>>> import numpy as np
>>> np.set_printoptions(precision=2, suppress=True, linewidth=140)
>>> W0 = np.loadtxt("dump.csv", delimiter=",")
>>> W0
array([[ 1.,  2.,  2., -1.,  4.,  1.],
       [ 2.,  3.,  3.,  0.,  5.,  2.],
       [ 2.,  3.,  3.,  0.,  5.,  2.],
       [ 0.,  1.,  1., -2.,  3.,  0.],
       [-2., -1., -1., -4.,  1., -2.],
       [-4., -3., -3., -6., -1., -4.],
       [-3., -2., -2., -5.,  0., -3.],
       [ 0.,  1.,  1., -2.,  3.,  0.],
       [ 1.,  2.,  2., -1.,  4.,  1.],
       [-1.,  0.,  0., -3.,  2., -1.],
       [-4., -3., -3., -6., -1., -4.],
       [-4., -3., -3., -6., -1., -4.],
       [-4., -3., -3., -6., -1., -4.]])
>>> T = np.stack([W0, -1 * W0, W0[::-1]])
>>> (T @ W0.T).shape
(3, 13, 13)
>>> np.linalg.matrix_rank(T.reshape(3, -1))
np.int64(2)
>>> np.round(np.linalg.norm(W0[5] - W0[1]), 2)
np.float64(14.7)
>>> np.linalg.norm(W0, axis=1).argmax()
np.int64(5)
>>> round(np.linalg.norm(W0, 1), 2), round(float(np.linalg.norm(W0, np.inf)), 2)
(np.float64(42.0), 21.0)
>>> np.round(np.linalg.norm(W0) ** 2 / np.linalg.norm(W0, 2) ** 2, 2)
np.float64(1.32)
>>> dist = np.linalg.norm(W0[:, None] - W0[None], axis=-1)
>>> np.linalg.norm(W0, axis=1)
array([5.2 , 7.14, 7.14, 3.87, 5.2 , 9.33, 7.14, 3.87, 5.2 , 3.87, 9.33, 9.33, 9.33])
>>> np.linalg.norm(W0 - W0.mean(axis=0), axis=1)
array([5.46, 7.91, 7.91, 3.01, 1.88, 6.78, 4.33, 3.01, 5.46, 0.57, 6.78, 6.78, 6.78])
>>> dist.mean(axis=1).argmax()
np.int64(1)
>>> np.unravel_index(dist.round(6).argmax(), dist.shape)
(np.int64(1), np.int64(5))
>>> np.argsort(-np.linalg.norm(W0, axis=0).round(6), kind="stable")[:3]
array([3, 4, 0])
>>> np.linalg.matrix_rank(W0, rtol=0.1)
np.int64(2)
>>> [round(float(x), 2) for x in np.linalg.svd(W0, compute_uv=False)[:3]]
[21.81, 12.29, 0.0]
>>> np.linalg.cond(W0) > 100
np.True_
>>> z = W0[:, 5] > np.median(W0[:, 5])
>>> f = W0[z].mean(axis=0) - W0[~z].mean(axis=0)
>>> ((W0 - W0.mean(axis=0)) @ f > 0).astype(int)
array([1, 1, 1, 1, 0, 0, 0, 1, 1, 1, 0, 0, 0])
>>> np.round((((W0 - W0.mean(axis=0)) @ f > 0) == z).mean(), 2)
np.float64(0.92)
>>> z.astype(int)
array([1, 1, 1, 1, 0, 0, 0, 1, 1, 0, 0, 0, 0])
>>> mat = np.loadtxt("x.csv", delimiter=",")
>>> mat
array([[-0.7, -1. ,  1. ,  1. ,  0. ,  2. ,  0. ,  1. ],
       [ 2. , -1.7,  0. , -2. , -1. ,  2. , -2. , -2. ],
       [ 0. ,  2. , -1.7,  0. , -1. , -2. ,  0. , -1. ],
       [-1. ,  1. ,  1. ,  0.3, -1. ,  0. ,  2. , -2. ],
       [-1. , -1. ,  0. ,  2. ,  1.3,  2. ,  1. , -1. ],
       [ 1. ,  0. ,  0. , -2. , -1. ,  2.3,  2. , -2. ],
       [ 1. , -2. ,  0. ,  1. , -1. ,  0. ,  1.3, -2. ],
       [-1. , -1. ,  1. ,  1. ,  0. ,  2. ,  0. ,  1.3]])
>>> x = np.array([2, -7, 0, -8, 1, 1, -1, -6])
>>> target = mat @ x
>>> b, lr = np.zeros(8), 1 / np.linalg.norm(mat, 2) ** 2
>>> for i in range(50):
...     b -= lr * mat.T @ (mat @ b - target)
...     if i % 10 == 0: print(i, round(np.linalg.norm(mat @ b - target), 2))
... 
0 11.7
10 4.09
20 2.65
30 1.81
40 1.3
>>> b
array([ 5.52, -4.62,  1.2 , -5.76,  0.98,  1.92, -1.14, -5.63])
>>> M = np.array([[-0.12, -0.12, 0.47, -0.92, 0.35, 1.1, 0.02, -0.15],
...     [-0.06, -0.24, 0.92, -1.82, 0.44, 1.82, 0.08, -0.36],
...     [-1.21, 0.44, -1.54, 3.19, 1.1, -0.55, -0.44, 1.1],
...     [-0.28, 0.92, -3.47, 6.92, -0.95, -5.9, -0.42, 1.55],
...     [1.11, -0.24, 0.79, -1.69, -1.25, -0.65, 0.34, -0.75],
...     [0.89, 0.2, -0.86, 1.61, -1.58, -3.29, 0.12, 0.02],
...     [-0.83, -0.32, 1.31, -2.51, 1.67, 4.01, -0.06, -0.23],
...     [0.09, 0.0, -0.01, 0.01, -0.13, -0.19, 0.02, -0.03]])
>>> # null space of dimension 6
>>> np.argsort(-np.linalg.norm(M, axis=0).round(6), kind="stable")[:3]
array([3, 5, 2])
>>> [round(float(x), 2) for x in np.linalg.svd(M, compute_uv=False)[:3]]
[12.52, 4.75, 0.0]
>>> np.linalg.cond(M) > 100
np.True_
>>> round(np.linalg.norm(M, 2) / np.linalg.norm(M), 2)
np.float64(0.93)
